In [1]: import numpy as np

In [2]: from numpy import linalg as LA

In [3]: np.set_printoptions(precision=2, suppress=True, linewidth=160, sign=" ")

In [4]: tidy = lambda a: np.round(a, 2) + 0

In [5]: feats = np.load("data.npy")

In [6]: feats
Out[6]: 
array([[ 1,  0,  0],
       [ 8,  1,  0],
       [ 8,  5,  1]])

In [7]: feats[0] @ feats[1]
Out[7]: np.int64(8)

In [8]: tidy(LA.norm(feats[0] - feats[1]))
Out[8]: np.float64(7.07)

In [9]: Uu, sv, Vh = LA.svd(feats)

In [10]: np.argmax(sv[:-1] / (sv[1:] + 1e-6)) + 1
Out[10]: np.int64(2)

In [11]: other = Uu[:, :2] @ np.diag(sv[:2]) @ Vh[:2]

In [12]: LA.matrix_rank(other)
Out[12]: np.int64(2)

In [13]: tidy(other)
Out[13]: 
array([[ 1.  ,  0.01, -0.03],
       [ 8.  ,  1.  ,  0.  ],
       [ 8.  ,  5.  ,  1.  ]])

In [14]: tidy(LA.det(2 * feats)), tidy(LA.det(feats))
Out[14]: (np.float64(8.0), np.float64(1.0))

In [15]: np.einsum("ij,ji->", feats, feats)
Out[15]: np.int64(3)

In [16]: np.poly(feats)
Out[16]: array([ 1., -3.,  3., -1.])

In [17]: np.einsum("ii->", feats)
Out[17]: np.int64(3)

In [18]: np.kron(np.eye(2, dtype=int), feats)
Out[18]: 
array([[ 1,  0,  0,  0,  0,  0],
       [ 8,  1,  0,  0,  0,  0],
       [ 8,  5,  1,  0,  0,  0],
       [ 0,  0,  0,  1,  0,  0],
       [ 0,  0,  0,  8,  1,  0],
       [ 0,  0,  0,  8,  5,  1]])

In [19]: tidy(LA.eigvals(feats).sum().real)
Out[19]: np.float64(3.0)

In [20]: tidy(LA.eigvals(feats))
Out[20]: array([ 1.,  1.,  1.])
